% ipython --no-banner

In [1]: import numpy as np

In [2]: from numpy import linalg as LA

In [3]: np.set_printoptions(precision=2, suppress=True, linewidth=200)

In [4]: def rd(a):
   ...:     return np.round(a, 2) + 0
   ...: 

In [5]: M2 = np.array([[1, 0], [3, 0]])

In [6]: E = np.block([[np.zeros((2, 2)), M2], [M2.T, np.zeros((2, 2))]])

In [7]: print(E)
[[0. 0. 1. 0.]
 [0. 0. 3. 0.]
 [1. 3. 0. 0.]
 [0. 0. 0. 0.]]

In [8]: evals, vecs = LA.eigh(E)

In [9]: print(np.abs(vecs[:, -1]).round(6).argmax())
2

In [10]: assert E == E.T
Traceback (most recent call last):
  Cell In[10], line 1
    assert E == E.T
ValueError: The truth value of an array with more than one element is ambiguous. Use a.any() or a.all()


In [11]: print(rd(np.sort(np.abs(LA.eigvals(E)))))
[0.   0.   3.16 3.16]

In [12]: print(E @ E)
[[ 1.  3.  0.  0.]
 [ 3.  9.  0.  0.]
 [ 0.  0. 10.  0.]
 [ 0.  0.  0.  0.]]

In [13]: print(np.allclose(E, E.T))
True

In [14]: print(rd(np.abs(LA.eigvals(E)).max()))
3.16

In [15]: rank = LA.matrix_rank(E)

In [16]: print(rank)
2

In [17]: N = LA.svd(E)[2][rank:].T

In [18]: print([int(LA.matrix_rank(E[:i])) for i in range(1, len(E) + 1)])
[1, 1, 2, 2]

In [19]: print([int(LA.matrix_rank(E[:, :j + 1])) for j in range(4)])
[1, 1, 2, 2]

In [20]: m1 = np.load("out19.npy")

In [21]: print(m1)
[[1.   0.   0.   0.  ]
 [0.25 0.5  0.   0.25]
 [0.   0.   1.   0.  ]
 [0.2  0.2  0.2  0.4 ]]

In [22]: evals, vecs = LA.eig(m1)

In [23]: print(rd(np.sort(LA.eigvals(m1 @ m1))))
[0.05 0.46 1.   1.  ]

In [24]: print(rd(np.sort(LA.eigvals(LA.inv(m1)))))
[1.   1.   1.47 4.53]

In [25]: O, vecs = LA.qr(m1[:, :3])[0], LA.qr(m1[:, 3:])[0]

In [26]: sigma = LA.svd(O.T @ vecs, compute_uv=False)

In [27]: print((sigma > 0.9).sum())
0

In [28]: print(rd(LA.norm(O @ O.T - vecs @ vecs.T, 2)))
1.0

In [29]: rng = np.random.default_rng(344523)

In [30]: lab = rng.permutation(4)

In [31]: print(lab)
[2 0 1 3]

In [32]: M2 = m1[lab][:, lab]

In [33]: print(M2)
[[1.   0.   0.   0.  ]
 [0.   1.   0.   0.  ]
 [0.   0.25 0.5  0.25]
 [0.2  0.2  0.2  0.4 ]]

In [34]: print(rd(np.sort(np.abs(LA.eigvals(M2)))))
[0.22 0.68 1.   1.  ]

In [35]: print(np.trace(M2))
2.9

In [36]: print(rd(LA.matrix_power(m1, 3)))
[[1.   0.   0.   0.  ]
 [0.55 0.2  0.1  0.16]
 [0.   0.   1.   0.  ]
 [0.42 0.13 0.32 0.13]]

In [37]: LA.determinant(m1)
Traceback (most recent call last):
  Cell In[37], line 1
    LA.determinant(m1)
AttributeError: module 'numpy.linalg' has no attribute 'determinant'


In [38]: print(np.allclose(m1 @ m1.T, m1.T @ m1))
False

In [39]: print(rd(np.sort(np.abs(LA.eigvals(m1)))))
[0.22 0.68 1.   1.  ]

In [40]: print(np.allclose(m1, m1.T))
False

In [41]: mat = np.loadtxt("mat.csv", delimiter=",")

In [42]: print(mat)
[[ 3. -2.  1.]
 [-6.  2. -2.]
 [ 6.  1.  2.]
 [ 0.  0.  0.]
 [ 3. -2.  1.]
 [ 6.  2.  2.]]

In [43]: rank = LA.matrix_rank(mat)

In [44]: print(rank)
2

In [45]: N = LA.svd(mat)[2][rank:].T

In [46]: print(np.allclose(mat @ N, 0))
True

In [47]: print(rd(N @ N.T))
[[ 0.1  0.  -0.3]
 [ 0.   0.   0. ]
 [-0.3  0.   0.9]]

In [48]: print([int(LA.matrix_rank(mat[:i])) for i in range(1, len(mat) + 1)])
[1, 2, 2, 2, 2, 2]

In [49]: print(N.shape)
(3, 1)
